In [1]: import numpy as np

In [2]: np.set_printoptions(suppress=True, linewidth=140)

In [3]: rnd = lambda a: np.round(a, 1) + 0

In [4]: W0 = np.load("test10.npy")

In [5]: print(W0)
[[ -3  -3  -3  -3  -3  -3  -3  -3  -3  -3  -3]
 [ -3  -6  -6  -6  -6  -6  -6  -6  -6  -6  -6]
 [ -3  -6  -9  -9  -9  -9  -9  -9  -9  -9  -9]
 [ -3  -6  -9 -12 -12 -12 -12 -12 -12 -12 -12]
 [ -3  -6  -9 -12 -15 -15 -15 -15 -15 -15 -15]
 [ -3  -6  -9 -12 -15 -18 -18 -18 -18 -18 -18]
 [ -3  -6  -9 -12 -15 -18 -21 -21 -21 -21 -21]
 [ -3  -6  -9 -12 -15 -18 -21 -24 -24 -24 -24]
 [ -3  -6  -9 -12 -15 -18 -21 -24 -27 -27 -27]
 [ -3  -6  -9 -12 -15 -18 -21 -24 -27 -30 -30]
 [ -3  -6  -9 -12 -15 -18 -21 -24 -27 -30 -33]]

In [6]: # symmetric, so the eigenvalues are real

In [7]: evals, V = np.linalg.eigh(W0)

In [8]: vec = np.array([5, 3, 2, 2, 2, 4, 1, 3, 4, 2, 5])

In [9]: print(rnd(V * np.abs(evals) @ V.T))
[[ 3.  3.  3.  3.  3.  3.  3.  3.  3.  3.  3.]
 [ 3.  6.  6.  6.  6.  6.  6.  6.  6.  6.  6.]
 [ 3.  6.  9.  9.  9.  9.  9.  9.  9.  9.  9.]
 [ 3.  6.  9. 12. 12. 12. 12. 12. 12. 12. 12.]
 [ 3.  6.  9. 12. 15. 15. 15. 15. 15. 15. 15.]
 [ 3.  6.  9. 12. 15. 18. 18. 18. 18. 18. 18.]
 [ 3.  6.  9. 12. 15. 18. 21. 21. 21. 21. 21.]
 [ 3.  6.  9. 12. 15. 18. 21. 24. 24. 24. 24.]
 [ 3.  6.  9. 12. 15. 18. 21. 24. 27. 27. 27.]
 [ 3.  6.  9. 12. 15. 18. 21. 24. 27. 30. 30.]
 [ 3.  6.  9. 12. 15. 18. 21. 24. 27. 30. 33.]]

In [10]: print(vec @ W0 @ vec)
-13335

In [11]: print(rnd(vec @ W0 @ vec / (vec @ vec)), rnd(evals[0]), rnd(evals[-1]))
-114.0 -161.0 -0.8

In [12]: vec = np.array([6, -7, -7, 2, 8, 0, -1, 1, -9, -5, -7])

In [13]: rhs = W0 @ vec

In [14]: beta, lr = np.zeros(11), 1 / np.linalg.norm(W0, 2) ** 2

In [15]: for i in range(15):
    ...:     beta -= lr * W0.T @ (W0 @ beta - rhs)
    ...:     if i % 5 == 0: print(i, round(np.linalg.norm(W0 @ beta - rhs), 1))
    ...: 
0 125.4
5 119.1
10 113.2

In [16]: print(rnd(beta))
[-0.3 -0.6 -0.9 -1.2 -1.5 -1.9 -2.4 -2.8 -3.2 -3.5 -3.6]

In [17]: print(rnd(np.linalg.eigvalsh(W0).min()))
-161.0

In [18]: F = np.load("arr.npy")

In [19]: print(F)
[[0. 5. 0. 0. 0. 0. 0. 0. 0. 0. 0. 0. 0.]
 [5. 0. 5. 0. 0. 0. 0. 0. 0. 0. 0. 0. 0.]
 [0. 5. 2. 5. 0. 0. 0. 0. 0. 0. 0. 0. 0.]
 [0. 0. 5. 1. 5. 0. 0. 0. 0. 0. 0. 0. 0.]
 [0. 0. 0. 5. 1. 5. 0. 0. 0. 0. 0. 0. 0.]
 [0. 0. 0. 0. 5. 0. 5. 0. 0. 0. 0. 0. 0.]
 [0. 0. 0. 0. 0. 5. 2. 5. 0. 0. 0. 0. 0.]
 [0. 0. 0. 0. 0. 0. 5. 2. 5. 0. 0. 0. 0.]
 [0. 0. 0. 0. 0. 0. 0. 5. 0. 5. 0. 0. 0.]
 [0. 0. 0. 0. 0. 0. 0. 0. 5. 2. 5. 0. 0.]
 [0. 0. 0. 0. 0. 0. 0. 0. 0. 5. 2. 5. 0.]
 [0. 0. 0. 0. 0. 0. 0. 0. 0. 0. 5. 0. 5.]
 [0. 0. 0. 0. 0. 0. 0. 0. 0. 0. 0. 5. 0.]]

In [20]: # symmetric, so the eigenvalues are real

In [21]: Q, V = np.linalg.qr(F[:, :8])[0], np.linalg.qr(F[:, 8:])[0]

In [22]: sig = np.linalg.svd(Q.T @ V, compute_uv=False)

In [23]: print(rnd(np.degrees(np.arccos(sig.clip(0, 1)))))
[27.9 32.5 90.  90.  90. ]

In [24]: print(rnd(sig))
[0.9 0.8 0.  0.  0. ]

In [25]: print(rnd(np.abs(np.linalg.eigvals(F)).max()))
11.0

In [26]: print(np.allclose(F @ F.T, F.T @ F))
True

In [27]: A2 = np.array([[-5, -1, -5],
    ...:     [-3, -5, -2],
    ...:     [-2, 3, 5],
    ...:     [-5, -3, 3],
    ...:     [3, 3, 5],
    ...:     [2, -2, 4],
    ...:     [-5, 5, -3],
    ...:     [2, 1, 2],
    ...:     [-4, 1, 0],
    ...:     [-4, 5, 0],
    ...:     [5, -3, 1]])

In [28]: print(np.linalg.matrix_rank(np.vstack([W0, A2.T])))
11

In [29]: print(np.vstack([W0, A2.T]).shape)
(14, 11)

In [30]: print(np.linalg.matrix_rank(W0 @ A2))
3

In [31]: print(A2.T @ W0.T)
[[  48   81  105  123  126  138  156  159  168  165  150]
 [ -12  -27  -57  -78 -108 -129 -156 -168 -177 -183 -174]
 [ -30  -75 -126 -162 -189 -201 -201 -210 -213 -216 -219]]

In [32]: print(W0 @ A2)
[[  48  -12  -30]
 [  81  -27  -75]
 [ 105  -57 -126]
 [ 123  -78 -162]
 [ 126 -108 -189]
 [ 138 -129 -201]
 [ 156 -156 -201]
 [ 159 -168 -210]
 [ 168 -177 -213]
 [ 165 -183 -216]
 [ 150 -174 -219]]

In [33]: evals, V = np.linalg.eigh(F)

In [34]: vec = np.array([0, 3, 1, 2, 0, 2, 2, 1, 2, 3, 2, 0, 2])

In [35]: print(rnd(vec @ F @ vec / (vec @ vec)), rnd(evals[0]), rnd(evals[-1]))
6.6 -8.7 11.0

In [36]: print(rnd(np.linalg.eigvalsh(F[1:, 1:])))
[-8.6 -7.8 -6.5 -5.  -2.4 -0.4  2.   4.6  6.3  8.8 10.  11. ]

In [37]: print(np.abs(F).sum(axis=1).max(), rnd(np.abs(evals).max()))
12.0 11.0

In [38]: print(vec @ F @ vec)
292.0

In [39]: left, sig, vt = np.linalg.svd(F, full_matrices=False)

In [40]: print(rnd(np.sqrt((sig ** 2).sum())), rnd(np.linalg.norm(F)))
24.9 24.9

In [41]: print(rnd(sig))
[11.  10.2  9.   8.7  8.   7.   6.8  5.8  5.1  3.4  3.   1.2  1. ]

In [42]: print(rnd(np.cumsum(sig ** 2) / np.sum(sig ** 2)))
[0.2 0.4 0.5 0.6 0.7 0.8 0.9 0.9 1.  1.  1.  1.  1. ]

In [43]: mat = np.load("sample14.npy")

In [44]: print(mat)
[[42  0  1  0  0  0  1  3  2  1  2  1  1  3]
 [ 3 63  0  1  0  1  3  3  2  2  2  3  3  1]
 [ 1  2 21  0  1  0  1  1  3  0  2  3  3  1]
 [ 0  1  2 21  1  0  2  1  1  2  0  3  2  0]
 [ 1  1  0  3 63  0  3  2  2  2  1  3  1  3]
 [ 0  2  0  3  0 43  1  2  1  3  2  2  2  1]
 [ 2  3  1  2  2  1 22  0  3  1  3  0  3  0]
 [ 2  3  3  2  0  2  2 22  0  3  3  1  2  2]
 [ 3  3  3  3  2  0  2  1  3  2  0  2  2  0]
 [ 0  1  1  0  1  2  3  3  3 42  1  2  2  0]
 [ 0  0  0  2  3  2  1  3  2  3 40  3  0  2]
 [ 3  1  3  1  1  2  0  2  0  2  0 63  2  3]
 [ 3  0  0  0  3  0  2  3  3  0  3  0 40  1]
 [ 1  1  0  3  3  0  2  0  3  0  0  3  3 21]]

In [45]: vec = np.array([2, 2, 0, 2, 2, 0, 0, 0, 1, 0, 1, 2, 1, 1])

In [46]: rhs = mat @ vec

In [47]: print(rhs)
[ 94 148  23  55 149  20  27  23  31  14  60 143  59  49]

In [48]: print(rnd(np.linalg.solve(mat, rhs + mat[:, 12])))
[2. 2. 0. 2. 2. 0. 0. 0. 1. 0. 1. 2. 2. 1.]

In [49]: print(rnd(np.linalg.solve(mat, 3 * rhs)))
[6. 6. 0. 6. 6. 0. 0. 0. 3. 0. 3. 6. 3. 3.]

In [50]: A2 = np.array([[3, -1, -3],
    ...:     [-1, 3, 0],
    ...:     [-1, 1, -2],
    ...:     [1, -2, 2],
    ...:     [-2, 3, -2],
    ...:     [-1, 3, 3],
    ...:     [0, 1, 3],
    ...:     [-1, 3, 0],
    ...:     [1, -3, 2],
    ...:     [2, 2, 0],
    ...:     [-3, -3, 0],
    ...:     [0, -1, 0],
    ...:     [0, 2, -3],
    ...:     [-3, 1, 1]])

In [51]: print(np.linalg.matrix_rank(np.vstack([mat, A2.T])))
14

In [52]: print(np.einsum("ik,kj->ij", mat, A2))
[[ 111  -37 -121]
 [ -60  195    1]
 [ -29   22  -46]
 [  20  -27   38]
 [-129  191 -110]
 [ -46  136  135]
 [  -5   25   58]
 [ -31   82    0]
 [   8   11   -7]
 [  75   99   11]
 [-127 -100   13]
 [  -5  -36  -12]
 [  -9   80 -122]
 [ -61   22   21]]

In [53]: print(A2.T @ mat.T)
[[ 111  -60  -29   20 -129  -46   -5  -31    8   75 -127   -5   -9  -61]
 [ -37  195   22  -27  191  136   25   82   11   99 -100  -36   80   22]
 [-121    1  -46   38 -110  135   58    0   -7   11   13  -12 -122   21]]

In [54]: print(np.einsum("ik,kj->ji", mat, A2))
[[ 111  -60  -29   20 -129  -46   -5  -31    8   75 -127   -5   -9  -61]
 [ -37  195   22  -27  191  136   25   82   11   99 -100  -36   80   22]
 [-121    1  -46   38 -110  135   58    0   -7   11   13  -12 -122   21]]

In [55]: print(np.einsum("ij,ij->i", mat, mat))
[1795 4029  481  470 4021 1890  535  545   66 1807 1653 4015 1650  492]

In [56]: A2 = np.linalg.inv(mat)

In [57]: print(rnd(np.linalg.slogdet(mat)[0]))
1.0

In [58]: A2 = np.array([[2, 0, 0], [1, 0, 0], [0, 0, 2]])

In [59]: Z = np.array([[1, 2, 1], [0, 0, 0], [2, 1, 0]])

In [60]: J = np.block([[A2, np.zeros((3, 3))], [np.zeros((3, 3)), Z]])

In [61]: print(J)
[[2. 0. 0. 0. 0. 0.]
 [1. 0. 0. 0. 0. 0.]
 [0. 0. 2. 0. 0. 0.]
 [0. 0. 0. 1. 2. 1.]
 [0. 0. 0. 0. 0. 0.]
 [0. 0. 0. 2. 1. 0.]]

In [62]: # 3 groups of indices that never mix

In [63]: vec = np.array([-1, -2, 2, 1, 2, 1, 2, 1, -2, 2, -2, 0, -2])

In [64]: rhs = F @ vec

In [65]: print(rhs)
[-10.   5.  -1.  21.  12.  20.  14.   2.  15. -16.   6. -20.   0.]

In [66]: print(rnd(np.linalg.solve(F, rhs + F[:, 10])))
[-1. -2.  2.  1.  2.  1.  2.  1. -2.  2. -1.  0. -2.]

In [67]: print(rnd(np.linalg.solve(F, 5 * rhs)))
[ -5. -10.  10.   5.  10.   5.  10.   5. -10.  10. -10.   0. -10.]

In [68]: print(np.linalg.lstsq(J[:-1].T, J[-1])[2])
3

In [69]: print(rnd(J @ np.linalg.pinv(J) @ J))
[[2. 0. 0. 0. 0. 0.]
 [1. 0. 0. 0. 0. 0.]
 [0. 0. 2. 0. 0. 0.]
 [0. 0. 0. 1. 2. 1.]
 [0. 0. 0. 0. 0. 0.]
 [0. 0. 0. 2. 1. 0.]]

In [70]: print(rnd(np.trace(np.linalg.pinv(J) @ J)))
4.0

In [71]: print(J @ J)
[[4. 0. 0. 0. 0. 0.]
 [2. 0. 0. 0. 0. 0.]
 [0. 0. 4. 0. 0. 0.]
 [0. 0. 0. 3. 3. 1.]
 [0. 0. 0. 0. 0. 0.]
 [0. 0. 0. 2. 4. 2.]]

In [72]: print(np.flatnonzero(np.linalg.matrix_power((J != 0) + (J.T != 0) + np.eye(6), 6)[5]))
[3 4 5]

In [73]: print((J != 0).astype(int))
[[1 0 0 0 0 0]
 [1 0 0 0 0 0]
 [0 0 1 0 0 0]
 [0 0 0 1 1 1]
 [0 0 0 0 0 0]
 [0 0 0 1 1 0]]

In [74]: left, sig, vt = np.linalg.svd(J)

In [75]: print(rnd(sig))
[3.1 2.2 2.  1.2 0.  0. ]

In [76]: A2 = left[:, :4] @ np.diag(sig[:4]) @ vt[:4]

In [77]: print(np.linalg.matrix_rank(A2))
4

In [78]: print(rnd(A2))
[[2. 0. 0. 0. 0. 0.]
 [1. 0. 0. 0. 0. 0.]
 [0. 0. 2. 0. 0. 0.]
 [0. 0. 0. 1. 2. 1.]
 [0. 0. 0. 0. 0. 0.]
 [0. 0. 0. 2. 1. 0.]]

In [79]: print(np.linalg.matrix_rank(J, rtol=0.05))
4

In [80]: print(rnd(np.linalg.norm(J - A2, 2)), sig[4])
0.0 0.0

In [81]: w1 = np.array([[-4, -4, 3, -5, 1],
    ...:     [-2, 4, -5, 0, -1],
    ...:     [-4, -4, -1, -3, -5],
    ...:     [-5, 0, 4, 1, -3],
    ...:     [5, -4, 2, 2, 3],
    ...:     [1, 2, -2, -2, -2]])

In [82]: beta = np.array([-2, 0, 1, 2, -5])

In [83]: act = np.maximum(J @ w1 + beta, 0)

In [84]: print((act > 0).astype(int))
[[0 0 1 0 0]
 [0 0 1 0 0]
 [0 0 0 0 0]
 [1 0 1 1 0]
 [0 0 1 1 0]
 [0 0 1 1 0]]

In [85]: print(rnd((act > 0).mean(axis=0)))
[0.2 0.  0.8 0.5 0. ]

In [86]: Z = np.array([[0, -2, -1], [1, 0, 0], [-2, -1, 0], [1, -1, 1], [1, 1, 2]])

In [87]: print(act @ Z)
[[-14.  -7.   0.]
 [ -8.  -4.   0.]
 [  0.   0.   0.]
 [ -9. -20.   1.]
 [  0.  -3.   2.]
 [-16. -17.   6.]]

In [88]: print((act @ Z).round(6).argmax(axis=1))
[2 2 0 2 2 2]

In [89]: print(w1 @ Z)
[[-14  11   1]
 [ 13   8   0]
 [-10   7  -9]
 [-10   2   0]
 [ -3 -11   3]
 [  2   0  -7]]
